$ python3 -q
>>> import numpy as np
>>> np.set_printoptions(precision=3, suppress=True, linewidth=140)
>>> M = np.load("m.npy")
>>> M
array([[ -0.007,  -0.01 ,   0.023,  -0.065,   0.078],
       [ -3.871,   7.599,   1.841,   3.819,  -4.733],
       [  3.318,  -6.618,  -1.637,  -3.402,   4.143],
       [  7.094, -14.097,  -3.505,  -7.029,   8.663],
       [  1.17 ,  -2.251,  -0.573,  -1.122,   1.458],
       [  3.775,  -7.562,  -1.92 ,  -3.978,   4.775],
       [ -1.347,   2.793,   0.715,   1.337,  -1.767],
       [ -0.331,   0.571,   0.12 ,   0.331,  -0.378],
       [  3.08 ,  -6.284,  -1.619,  -3.244,   4.036],
       [  0.782,  -1.426,  -0.319,  -0.69 ,   0.947],
       [  0.044,  -0.153,  -0.113,  -0.063,   0.049],
       [  1.998,  -3.975,  -0.976,  -1.956,   2.403],
       [ -4.727,   9.655,   2.327,   4.822,  -6.107],
       [  0.369,  -0.814,  -0.173,  -0.409,   0.604],
       [  1.719,  -3.441,  -0.827,  -1.721,   2.102],
       [  0.955,  -1.832,  -0.441,  -0.908,   1.12 ],
       [-10.083,  20.033,   5.068,  10.07 , -12.546],
       [  5.926, -11.614,  -2.925,  -5.75 ,   7.244],
       [  6.415, -12.731,  -3.229,  -6.381,   8.   ],
       [  5.652, -11.293,  -2.871,  -5.654,   7.06 ],
       [  0.946,  -1.798,  -0.501,  -0.833,   1.149]])
>>> Ac = M - M.mean(axis=0)
>>> left, sig, VT = np.linalg.svd(Ac, full_matrices=False)
>>> np.round(Ac.mean(axis=0), 3) + 0
array([0., 0., 0., 0., 0.])
>>> np.abs(VT[0]).argmax()
np.int64(1)
>>> np.round((sig ** 2).sum() ** 2 / (sig ** 4).sum(), 3)
np.float64(1.0)
>>> P = M @ np.linalg.solve(M.T @ M, M.T)
>>> P @ M[:, 1]
array([ -0.01 ,   7.599,  -6.618, -14.097,  -2.251,  -7.562,   2.793,   0.571,  -6.284,  -1.426,  -0.153,  -3.975,   9.655,  -0.814,
        -3.441,  -1.832,  20.033, -11.614, -12.731, -11.293,  -1.798])
>>> np.allclose(P @ P, P)
True
>>> rng = np.random.default_rng(903259)
>>> A2 = M + rng.integers(-2, 3, (21, 1)) @ rng.integers(-2, 3, (1, 5))
>>> A2
array([[ -0.007,  -0.01 ,   0.023,  -0.065,   0.078],
       [ -3.871,   7.599,   1.841,   3.819,  -4.733],
       [  7.318,  -6.618,   0.363,  -1.402,   6.143],
       [  9.094, -14.097,  -2.505,  -6.029,   9.663],
       [  1.17 ,  -2.251,  -0.573,  -1.122,   1.458],
       [  5.775,  -7.562,  -0.92 ,  -2.978,   5.775],
       [ -5.347,   2.793,  -1.285,  -0.663,  -3.767],
       [ -0.331,   0.571,   0.12 ,   0.331,  -0.378],
       [  7.08 ,  -6.284,   0.381,  -1.244,   6.036],
       [ -1.218,  -1.426,  -1.319,  -1.69 ,  -0.053],
       [  4.044,  -0.153,   1.887,   1.937,   2.049],
       [ -0.002,  -3.975,  -1.976,  -2.956,   1.403],
       [ -4.727,   9.655,   2.327,   4.822,  -6.107],
       [  4.369,  -0.814,   1.827,   1.591,   2.604],
       [ -0.281,  -3.441,  -1.827,  -2.721,   1.102],
       [  4.955,  -1.832,   1.559,   1.092,   3.12 ],
       [ -8.083,  20.033,   6.068,  11.07 , -11.546],
       [  1.926, -11.614,  -4.925,  -7.75 ,   5.244],
       [  6.415, -12.731,  -3.229,  -6.381,   8.   ],
       [  9.652, -11.293,  -0.871,  -3.654,   9.06 ],
       [  0.946,  -1.798,  -0.501,  -0.833,   1.149]])
>>> np.abs(A2 - M).sum(axis=1)
array([ 0.,  0., 10.,  5.,  0.,  5., 10.,  0., 10.,  5., 10.,  5.,  0., 10.,  5., 10.,  5., 10.,  0., 10.,  0.])
>>> A2 - M
array([[ 0.,  0.,  0.,  0.,  0.],
       [ 0.,  0.,  0.,  0.,  0.],
       [ 4.,  0.,  2.,  2.,  2.],
       [ 2.,  0.,  1.,  1.,  1.],
       [ 0.,  0.,  0.,  0.,  0.],
       [ 2.,  0.,  1.,  1.,  1.],
       [-4.,  0., -2., -2., -2.],
       [ 0.,  0.,  0.,  0.,  0.],
       [ 4.,  0.,  2.,  2.,  2.],
       [-2.,  0., -1., -1., -1.],
       [ 4.,  0.,  2.,  2.,  2.],
       [-2.,  0., -1., -1., -1.],
       [ 0.,  0.,  0.,  0.,  0.],
       [ 4.,  0.,  2.,  2.,  2.],
       [-2.,  0., -1., -1., -1.],
       [ 4.,  0.,  2.,  2.,  2.],
       [ 2.,  0.,  1.,  1.,  1.],
       [-4.,  0., -2., -2., -2.],
       [ 0.,  0.,  0.,  0.,  0.],
       [ 4.,  0.,  2.,  2.,  2.],
       [ 0.,  0.,  0.,  0.,  0.]])
